$ python3 -q
>>> import numpy as np
>>> from numpy import linalg as LA
>>> np.set_printoptions(precision=3, suppress=True, linewidth=100)
>>> mat = np.load("run13.npy")
>>> mat
array([[-2.531,  0.786,  0.723, -3.256, -2.291, -0.475, -1.174],
       [ 1.406, -2.228,  0.743,  1.448, -2.792, -2.106, -1.783],
       [ 0.281,  0.034, -3.306,  0.07 , -0.257,  2.027, -3.133],
       [ 1.688, -0.887, -0.448, -2.683,  2.614, -2.385, -1.203],
       [ 1.688, -1.323,  2.833, -1.267,  0.151,  3.169, -0.843],
       [ 1.125,  3.84 ,  1.705,  1.041,  0.35 , -0.679, -2.101],
       [ 3.094,  1.461, -1.367, -1.553, -2.217,  0.204,  2.014]])
>>> blk = np.stack([mat, 2 * mat, mat[::-1]])
>>> LA.matrix_rank(blk)
array([7, 7, 7])
>>> LA.norm(blk, axis=(1, 2))
array([13.229, 26.458, 13.229])
>>> LA.matrix_rank(blk.reshape(3, -1))
np.int64(2)
>>> round(float(np.abs(LA.eigvals(mat)).max()), 3)
5.0
>>> np.allclose(mat @ mat.T, mat.T @ mat)
True
>>> np.allclose(mat, mat.T)
False
>>> np.sort(np.abs(LA.eigvals(mat)))
array([5., 5., 5., 5., 5., 5., 5.])
>>> m1 = np.array([[22, 1, 2, 2, 2],
...     [2, 22, 0, 1, 2],
...     [3, 2, -17, 3, 3],
...     [3, 3, 3, 0, 0],
...     [3, 1, 2, 3, -17]])
>>> w, evecs = LA.eig(m1)
>>> np.sort(LA.eigvals(m1 @ m1))
array([  0.001, 239.501, 375.212, 422.82 , 588.466])
>>> np.sort(LA.eigvals(LA.inv(m1)))
array([-0.065, -0.052,  0.041,  0.049, 39.527])
>>> np.round(m1 @ evecs[:, 0] - w[0] * evecs[:, 0], 3) + 0
array([0., 0., 0., 0., 0.])
>>> round(np.prod(w), 3)
np.float64(3783.0)
>>> np.sort(LA.eigvals(m1.T))
array([-19.37 , -15.476,   0.025,  20.563,  24.258])
>>> x0 = np.array([0, 0, 0, 3, 3])
>>> rhs = m1 @ x0
>>> rhs
array([ 12,   9,  18,   0, -42])
>>> np.round(LA.solve(m1, rhs), 3) + 0
array([0., 0., 0., 3., 3.])
>>> np.round(LA.solve(m1, 4 * rhs), 3) + 0
array([ 0.,  0.,  0., 12., 12.])
>>> other = np.array([[4, 3, 4], [-5, -4, 4], [2, 0, 0], [-1, -5, 4], [2, 0, 1]])
>>> np.einsum("ij->j", m1)
array([ 33,  29, -10,   9, -10])
>>> np.einsum("ik,kj->ji", m1, other)
array([[ 89, -99, -29,   3, -26],
       [ 52, -87, -14,  -3, -10],
       [102, 102,  35,  24,  11]])
>>> np.einsum("ij,ij->i", m1, m1)
array([497, 493, 320,  27, 312])
>>> other = m1[0, 0] * m1[1:] - np.outer(m1[1:, 0], m1[0])
>>> other
array([[   0,  482,   -4,   18,   40],
       [   0,   41, -380,   60,   60],
       [   0,   63,   60,   -6,   -6],
       [   0,   19,   38,   60, -380]])
>>> LA.matrix_rank(other), LA.matrix_rank(m1)
(np.int64(4), np.int64(5))
>>> X = np.load("out14.npy")
>>> X
array([[  7.627,  -7.337,   0.941,  -8.441,   2.526,  -7.113,   6.285,   0.001],
       [  8.059,   1.843,  -1.753,   0.385,  -2.894,  -1.617,  -1.581,  -0.743],
       [ -3.963,   6.618,   1.299,   0.864,  -2.429,  -2.689,  -6.135,   8.588],
       [ -4.034,   5.363,   1.038,  -0.422,  -0.654,  -3.28 ,  -4.375,   9.597],
       [  8.554,  -5.808,   3.365,  -7.731,  -0.354,  -9.332,   2.906,   0.815],
       [  6.056,  -7.312,   3.595,  -7.745,   0.879,  -6.099,   4.285,   0.147],
       [ -2.139,   6.372,   3.299,  -0.449,  -4.285,  -2.45 ,  -3.738,  12.242],
       [  7.26 ,   1.248,  -0.864,   0.263,  -4.208,  -2.369,  -2.602,   0.007],
       [  9.006,  -4.675,   2.024,  -5.902,   1.878,  -8.554,   5.316,   2.345],
       [  8.664,   1.051,  -1.035,   1.226,  -5.172,  -4.414,  -3.342,  -2.126],
       [  9.433,   1.522,  -0.906,   0.505,  -4.619,  -1.016,  -4.553,   0.141],
       [  6.323,  -6.735,   2.914,  -6.667,   1.4  ,  -8.819,   5.234,   1.702],
       [ -1.652,   5.784,   3.3  ,  -0.196,  -4.256,  -4.358,  -5.791,   9.702],
       [ -1.884,   4.087,   1.58 ,  -0.912,  -1.485,  -3.002,  -6.534,   9.22 ],
       [  7.279,  -7.01 ,   3.496,  -7.608,   0.448,  -7.006,   6.217,   1.222],
       [  9.7  ,   1.515,  -1.444,   1.294,  -4.19 ,  -3.719,  -3.348,  -0.435],
       [  7.032,  -6.249,   3.199,  -4.496,   0.638,  -8.201,   5.601,  -0.259],
       [  5.574,  -5.53 ,   2.007,  -6.832,   0.181,  -7.698,   4.714,   0.216],
       [  6.995,  -5.904,   3.116,  -6.248,   1.881, -10.642,   3.387,   2.912],
       [ -4.36 ,   5.475,   0.993,  -1.653,  -0.576,  -5.243,  -5.44 ,   8.769],
       [ -4.133,   5.684,   3.398,  -1.413,  -4.376,  -3.545,  -3.874,  10.024],
       [  7.462,   3.656,  -1.152,   1.297,  -2.804,  -1.78 ,  -2.914,   0.437],
       [  8.761,   2.011,  -1.201,  -0.157,  -4.433,  -0.941,  -2.132,  -0.596],
       [  6.916,  -6.558,   5.243,  -7.03 ,   1.52 ,  -8.25 ,   4.074,   1.118],
       [ -4.834,   3.411,   1.297,   0.2  ,  -0.572,  -4.576,  -4.121,  11.532],
       [  7.466,  -5.465,   2.95 ,  -7.268,   3.892,  -9.36 ,   4.582,   1.062]])
>>> cen = (X - X.mean(axis=0)) / X.std(axis=0)
>>> np.argwhere(np.abs(cen) > 2)
array([], shape=(0, 2), dtype=int64)
>>> c = LA.lstsq(np.delete(cen, 3, axis=1), cen[:, 3])[0]
>>> np.abs(c).argmax()
np.int64(1)
>>> c
array([ 0.103,  0.6  , -0.213, -0.163, -0.037, -0.224, -0.052])
